$ python3 -q
>>> import numpy as np
>>> np.set_printoptions(precision=3, suppress=True, linewidth=160)
>>> def tidy(a):
...     return np.round(a, 3) + 0
... 
>>> J = np.array([[13, 13], [13, 23]])
>>> # equal to its transpose
>>> vals, V = np.linalg.eigh(J)
>>> vec = np.array([0, 1])
>>> (np.sign(V[:, -1].round(6)) == np.sign(V[0, -1].round(6))).astype(int)
array([1, 1])
>>> vec @ J @ vec
np.int64(23)
>>> np.abs(J).sum(axis=1).max(), tidy(np.abs(vals).max())
(np.int64(36), np.float64(31.928))
>>> W0 = np.array([[2.0, -4.0, 2.0], [4.0, -11.0, 7.0], [4.0, -14.0, 10.0]])
>>> tidy(W0 @ np.linalg.pinv(W0) @ W0)
array([[  2.,  -4.,   2.],
       [  4., -11.,   7.],
       [  4., -14.,  10.]])
>>> try:
...     np.linalg.inv(W0)
... except np.linalg.LinAlgError as e:
...     print("failed:", e)
... 
failed: Singular matrix
>>> np.unique(W0.round(6), axis=0).shape
(3, 3)
>>> np.abs(np.diag(np.linalg.qr(W0)[1])) > 1e-9
array([ True,  True, False])
>>> Uu, s, Vh = np.linalg.svd(W0)
>>> V = Vh[:(s > 1e-8).sum()]
>>> rng = np.random.default_rng(58)
>>> vec = W0[1] + 3 * W0[0] + rng.integers(2) * np.eye(3)[2]
>>> vec
array([ 10., -23.,  14.])
>>> tidy(np.diag(V.T @ V))
array([0.667, 0.667, 0.667])
>>> tidy(np.linalg.norm(vec - V.T @ V @ vec))
np.float64(0.577)
>>> K = np.load("layer9.npy")
>>> K
array([[-0.264, -0.629, -0.515,  0.691],
       [-0.862, -0.905,  0.217, -0.565],
       [-0.635, -0.388,  0.762, -0.975],
       [ 0.235,  0.766,  0.623, -0.508],
       [ 0.178,  0.11 ,  0.03 , -0.38 ],
       [ 0.544,  0.789,  0.565, -0.864],
       [-0.963, -0.422,  0.96 , -0.903],
       [ 0.207, -0.824, -0.94 ,  0.975],
       [-0.814, -0.896, -0.188,  0.397],
       [ 0.478,  0.06 , -0.565,  0.604],
       [ 0.967,  0.617, -0.971,  0.99 ],
       [ 0.8  ,  0.744, -0.327,  0.217],
       [-0.93 , -0.188,  0.96 , -0.956],
       [ 0.168,  0.3  ,  0.02 ,  0.226],
       [ 0.327,  0.139, -0.291,  0.31 ],
       [-0.927, -0.834,  0.77 , -0.905]])
>>> vec = np.array([3, -2, 2, 1])
>>> rhs = K @ vec
>>> coef, lr = np.zeros(4), 1 / np.linalg.norm(K, 2) ** 2
>>> for i in range(15):
...     coef -= lr * K.T @ (K @ coef - rhs)
...     if i % 5 == 0: print(i, round(np.linalg.norm(K @ coef - rhs), 3))
... 
0 1.355
5 1.276
10 1.209
>>> tidy(coef)
array([ 0.665, -0.103, -0.305,  0.177])
>>> tidy(np.linalg.cond(K))
np.float64(16.478)
>>> Q, r_ = np.linalg.qr(J)
>>> tidy(np.trace(Q @ Q.T))
np.float64(2.0)
>>> tidy(r_)
array([[-18.385, -25.456],
       [  0.   ,   7.071]])
>>> Q.shape, r_.shape
((2, 2), (2, 2))
>>> tidy(np.abs(np.diag(r_)))
array([18.385,  7.071])
>>> tidy(Q)
array([[-0.707, -0.707],
       [-0.707,  0.707]])
>>> f, g = J[1], J[0]
>>> f @ g
np.int64(468)
>>> p = (f @ g) / (f @ f) * f
>>> tidy(g - p)
array([ 4.284, -2.421])
>>> np.linalg.matrix_rank(np.outer(f, g))
np.int64(1)
>>> tidy(np.linalg.norm(f + g) ** 2 + np.linalg.norm(f - g) ** 2)
np.float64(2072.0)
>>> tidy((g - p) @ f)
np.float64(0.0)
>>> np.outer(f, g)
array([[169, 169],
       [299, 299]])
>>> t3 = np.stack([K, -2 * K, K[::-1]])
>>> t3.shape
(3, 16, 4)
>>> np.linalg.matrix_rank(t3)
array([4, 4, 4])
>>> tidy(np.einsum("bij,cij->bc", t3, t3))
array([[ 27.421, -54.843,  -2.609],
       [-54.843, 109.686,   5.218],
       [ -2.609,   5.218,  27.421]])
>>> tidy(np.linalg.norm(t3, axis=(1, 2)))
array([ 5.237, 10.473,  5.237])
>>> vec = np.array([3, 0, -2, 1])
>>> rhs = K @ vec
>>> tidy(np.linalg.solve(K.T @ K, K.T @ rhs))
array([ 3.,  0., -2.,  1.])
>>> rhs = rhs + 0.02 * rng.normal(size=16)
>>> tidy(rhs)
array([ 0.931, -3.627, -4.432, -1.064,  0.09 , -0.347, -5.71 ,  3.467, -1.675,  3.164,  5.827,  3.255, -5.681,  0.689,  1.867, -5.246])
>>> coef, *_ = np.linalg.lstsq(K, rhs)
>>> tidy(np.linalg.norm(rhs - K @ coef))
np.float64(0.052)
>>> feats = np.load("mat.npy")
>>> feats
array([[1, 0, 0],
       [0, 1, 0],
       [0, 0, 0]])
>>> # symmetric
>>> proj = K @ np.linalg.solve(K.T @ K, K.T)
>>> np.allclose(proj @ proj, proj)
True
>>> tidy(np.trace(proj))
np.float64(4.0)
>>> np.linalg.matrix_power(feats, 3)
array([[1, 0, 0],
       [0, 1, 0],
       [0, 0, 0]])
>>> tidy(np.abs(np.linalg.eigvals(feats)).max())
np.float64(1.0)
>>> np.allclose(feats @ feats.T, feats.T @ feats)
True
>>> feats.inv()
Traceback (most recent call last):
  File "<python-input-65>", line 1, in <module>
    feats.inv()
    ^^^^^^^^^
AttributeError: 'numpy.ndarray' object has no attribute 'inv'
>>> (feats - feats.T) / 2
array([[0., 0., 0.],
       [0., 0., 0.],
       [0., 0., 0.]])
>>> tidy(np.linalg.det(feats[::-1]))
np.float64(0.0)
>>> np.poly(feats)
array([ 1., -2.,  1.,  0.])
>>> tidy(np.linalg.eigvals(feats).sum().real)
np.float64(2.0)
>>> tidy(np.linalg.det(feats.T))
np.float64(0.0)
>>> Uu, s, Vh = np.linalg.svd(feats)
>>> np.argmax(s[:-1] / (s[1:] + 1e-6)) + 1
np.int64(2)
>>> Y = Uu[:, :2] @ np.diag(s[:2]) @ Vh[:2]
>>> Y
array([[1., 0., 0.],
       [0., 1., 0.],
       [0., 0., 0.]])
>>> np.linalg.matrix_rank(Y)
np.int64(2)
>>> tidy(np.linalg.norm(feats - Y, 2)), s[2]
(np.float64(0.0), np.float64(0.0))
>>> tidy(np.linalg.norm(feats - Y) / np.linalg.norm(feats))
np.float64(0.0)
>>> F = np.load("w.npy")
>>> F
array([[  1,   2,   4],
       [  4,   5,   5],
       [  8,   0,   6],
       [  9,  -4,   8],
       [  4,  -3,   5],
       [ -1,  -3,   8],
       [ -2,  -3,  13],
       [ -6,  -7,   9],
       [ -4, -10,   5],
       [ -5,  -8,   0],
       [ -3,  -7,   4],
       [ -2,  -2,   8],
       [ -5,  -7,  12],
       [ -8,  -3,  11],
       [-10,  -5,   9],
       [ -7, -10,   7],
       [ -6, -14,  11],
       [ -8, -12,   8],
       [-11, -13,   8],
       [ -8, -10,   9],
       [-11,  -8,  12],
       [-12, -11,   9],
       [-10,  -9,  10],
       [ -5, -13,   7],
       [ -8, -18,  11]])
>>> vals, V = np.linalg.eigvalsh(feats)
Traceback (most recent call last):
  File "<python-input-80>", line 1, in <module>
    vals, V = np.linalg.eigvalsh(feats)
    ^^^^^^^
ValueError: too many values to unpack (expected 2)
>>> vals, V = np.linalg.eigh(feats)
>>> vals
array([0., 1., 1.])
>>> tidy(np.linalg.eigvalsh(feats + -3 * np.eye(3)))
array([-3., -2., -2.])
>>> vals.sum(), np.trace(feats)
(np.float64(2.0), np.int64(2))
>>> tidy(np.linalg.eigvalsh(feats @ feats))
array([0., 1., 1.])
>>> V.T @ feats @ V
array([[0., 0., 0.],
       [0., 1., 0.],
       [0., 0., 1.]])
>>> np.unique(vals.round(6) + 0, return_counts=True)[1]
array([1, 2])
>>> vec = np.array([4, 2, 2])
>>> rhs = F @ vec
>>> tidy(np.linalg.pinv(F) @ F)
array([[1., 0., 0.],
       [0., 1., 0.],
       [0., 0., 1.]])
>>> rhs = rhs + 0.02 * rng.normal(size=25)
>>> tidy(rhs)
array([ 16.003,  36.006,  43.988,  43.992,  20.001,   6.023,  11.971, -20.007, -25.956, -36.011, -18.027,   4.008, -10.001, -15.985, -31.998, -34.006, -29.986,
       -40.012, -54.016, -34.033, -35.982, -52.032, -38.003, -31.971, -45.997])
>>> coef, *_ = np.linalg.lstsq(F, rhs)
>>> [round(float(np.linalg.norm(np.linalg.solve(F.T @ F + lam * np.eye(3), F.T @ rhs))), 2) for lam in (0, 1, 10, 100)]
[4.9, 4.89, 4.82, 4.2]
>>> coef.round()
array([4., 2., 2.])
>>> tidy(np.linalg.norm(rhs - F @ coef))
np.float64(0.093)
>>> tidy(coef)
array([4., 2., 2.])
>>> idx = F[:, 0] > np.median(F[:, 0])
>>> f = F[idx].mean(axis=0) - F[~idx].mean(axis=0)
>>> tidy(f)
array([ 9.4  ,  7.367, -2.267])
>>> tidy(np.linalg.norm(F, axis=0))
array([35.355, 43.463, 42.485])
>>> tidy(np.linalg.norm(F, 1)), tidy(np.linalg.norm(F, np.inf))
(np.float64(199.0), np.float64(37.0))
>>> tidy(np.linalg.norm(F[13] - F[5]))
np.float64(7.616)
>>> tidy(np.linalg.norm(F, "nuc"))
np.float64(103.066)
>>> np.linalg.norm(F, axis=1).argmax()
np.int64(24)
>>> F[13] @ F[5]
np.int64(105)
>>> arr = np.load("sample14.npy")
>>> tidy(arr)
array([[-0.385, -0.394, -0.835],
       [-0.559, -0.62 ,  0.551],
       [-0.734,  0.679,  0.018]])
>>> tidy(np.linalg.norm(arr, axis=0))
array([1., 1., 1.])
>>> tidy(arr[:, 1] @ arr[:, 2])
np.float64(0.0)
>>> Y = np.array([[0, 1], [2, 0], [0, 2]])
>>> np.linalg.matrix_rank(np.vstack([arr, Y.T]))
np.int64(3)
>>> tidy(np.einsum("ik,kj->ji", arr, Y))
array([[-0.789, -1.239,  1.357],
       [-2.054,  0.542, -0.699]])
>>> np.linalg.matrix_rank(arr @ Y)
np.int64(2)
>>> tidy(Y.T @ arr.T)
array([[-0.789, -1.239,  1.357],
       [-2.054,  0.542, -0.699]])
>>> tidy(np.einsum("ik,kj->ij", arr, Y))
array([[-0.789, -2.054],
       [-1.239,  0.542],
       [ 1.357, -0.699]])
>>> tidy(np.einsum("ij->j", arr))
array([-1.678, -0.335, -0.266])
>>> idx = rng.permutation(3)
>>> Y = arr[:, idx] * rng.choice([-1, 1], 3)
>>> tidy(Y)
array([[ 0.835,  0.385, -0.394],
       [-0.551,  0.559, -0.62 ],
       [-0.018,  0.734,  0.679]])
>>> Uu, _, Vh = np.linalg.svd(arr.T @ Y)
>>> idx
array([2, 0, 1])
>>> tidy(np.einsum("ij,ji->", arr, arr))
np.float64(2.946)
>>> tidy(np.linalg.det(2 * arr)), tidy(np.linalg.det(arr))
(np.float64(8.0), np.float64(1.0))
>>> tidy(np.poly(arr))
array([ 1.   ,  0.987, -0.987, -1.   ])
>>> Y = np.array([[-2, 1], [2, 1], [-1, -1], [1, -2], [0, -1]])
>>> basis = np.array([[3, 1, -1], [-1, -2, -3]])
>>> X = Y @ basis + 0.1 * rng.normal(size=(5, 3))
>>> tidy(X)
array([[-6.815, -4.116, -1.112],
       [ 4.738, -0.017, -5.106],
       [-1.898,  0.922,  4.078],
       [ 5.144,  4.983,  5.233],
       [ 0.861,  2.074,  2.874]])
>>> Y = np.c_[X[:, :2] @ np.array([[-2, 1], [3, 2]]), np.array([-3, 0, -2, -3, 2])]
>>> tidy(Y)
array([[  1.28 , -15.047,  -3.   ],
       [ -9.527,   4.704,   0.   ],
       [  6.562,  -0.053,  -2.   ],
       [  4.661,  15.11 ,  -3.   ],
       [  4.499,   5.009,   2.   ]])
>>> np.linalg.matrix_rank(Y)
np.int64(3)
>>> tidy(np.linalg.lstsq(X, Y[:, 0])[0])
array([-2.,  3.,  0.])
>>> np.linalg.matrix_rank(np.c_[X, Y])
np.int64(4)
>>> M = np.load("case17.npy")
>>> M
array([[-1, -9, -2],
       [ 4,  3, -2],
       [ 0,  4,  1]])
>>> t3 = np.stack([M, -2 * M, M[::-1]])
>>> np.linalg.matrix_rank(t3)
array([3, 3, 3])
>>> t3.shape
(3, 3, 3)
>>> tidy(np.linalg.det(t3))
array([-7., 56.,  7.])
>>> ang = np.radians(90)
>>> r_ = np.eye(3)
>>> r_[0, 0] = r_[1, 1] = np.cos(ang)
>>> r_[0, 1], r_[1, 0] = -np.sin(ang), np.sin(ang)
>>> tidy(r_)
array([[ 0., -1.,  0.],
       [ 1.,  0.,  0.],
       [ 0.,  0.,  1.]])
>>> Y = M @ r_.T
>>> np.allclose(M @ M.T, Y @ Y.T)
True
>>> np.allclose(np.linalg.norm(M, axis=1), np.linalg.norm(Y, axis=1))
True
>>> tidy(np.linalg.svd(M, compute_uv=False)), tidy(np.linalg.svd(Y, compute_uv=False))
(array([10.616,  4.391,  0.15 ]), array([10.616,  4.391,  0.15 ]))
>>> proj = np.triu(np.array([[-1, 1, 2], [-2, -1, 1], [-2, 0, 1]]), 1) + np.eye(3)
>>> Y = proj @ M @ np.linalg.inv(proj)
>>> tidy(np.poly(Y))
array([ 1., -3., 43.,  7.])
>>> tidy(np.linalg.det(Y))
np.float64(-7.0)
>>> np.linalg.matrix_rank(Y)
np.int64(3)
>>> Y
array([[  3.,  -1.,  -7.],
       [  4.,   3., -12.],
       [  0.,   4.,  -3.]])
>>> idx = rng.permutation(3)
>>> idx
array([2, 0, 1])
>>> Y = M[idx][:, idx]
>>> np.allclose(Y, M)
False
>>> Y
array([[ 1,  0,  4],
       [-2, -1, -9],
       [-2,  4,  3]])
>>> np.trace(Y)
np.int64(3)
>>> tidy(np.sort(np.abs(np.linalg.eigvals(Y))))
array([0.161, 6.596, 6.596])
